>>> import numpy as np
>>> np.set_printoptions(suppress=True, linewidth=100)
>>> tidy = lambda a: np.round(a, 3) + 0
>>> arr = np.load("arr.npy")
>>> print(arr)
[[-3 -2 -1  0  1  2  3]
 [ 4  5  6  7  8  9 10]
 [11 12 13 14 15 16 17]
 [18 19 20 21 22 23 24]
 [25 26 27 28 29 30 31]
 [32 33 34 35 36 37 38]
 [39 40 41 42 43 44 45]
 [46 47 48 49 50 51 52]
 [53 54 55 56 57 58 59]]
>>> rk = np.linalg.matrix_rank(arr)
>>> print(rk)
2
>>> N = np.linalg.svd(arr)[2][rk:].T
>>> print([int(np.linalg.matrix_rank(arr[:i])) for i in range(1, len(arr) + 1)])
[1, 2, 2, 2, 2, 2, 2, 2, 2]
>>> print(np.allclose(arr @ N, 0))
True
>>> print(N.shape)
(7, 5)
>>> print(tidy(N @ N.T))
[[ 0.536 -0.357 -0.25  -0.143 -0.036  0.071  0.179]
 [-0.357  0.714 -0.214 -0.143 -0.071  0.     0.071]
 [-0.25  -0.214  0.821 -0.143 -0.107 -0.071 -0.036]
 [-0.143 -0.143 -0.143  0.857 -0.143 -0.143 -0.143]
 [-0.036 -0.071 -0.107 -0.143  0.821 -0.214 -0.25 ]
 [ 0.071  0.    -0.071 -0.143 -0.214  0.714 -0.357]
 [ 0.179  0.071 -0.036 -0.143 -0.25  -0.357  0.536]]
>>> print([int(np.linalg.matrix_rank(np.delete(arr, i, axis=0))) for i in range(9)])
[2, 2, 2, 2, 2, 2, 2, 2, 2]
>>> x0 = np.array([0, 2, 0, 3, 3, 3, 0])
>>> print(np.linalg.norm(arr @ x0) <= np.linalg.norm(arr, 2) * np.linalg.norm(x0) + 1e-9)
True
>>> print(arr @ x0)
[  5  82 159 236 313 390 467 544 621]
>>> print(np.sign((arr @ x0).round(6)))
[1 1 1 1 1 1 1 1 1]
>>> print(np.einsum("ij,j->i", arr, x0))
[  5  82 159 236 313 390 467 544 621]
>>> print(arr @ (2 * x0))
[  10  164  318  472  626  780  934 1088 1242]
>>> print((arr * x0).sum(axis=1))
[  5  82 159 236 313 390 467 544 621]
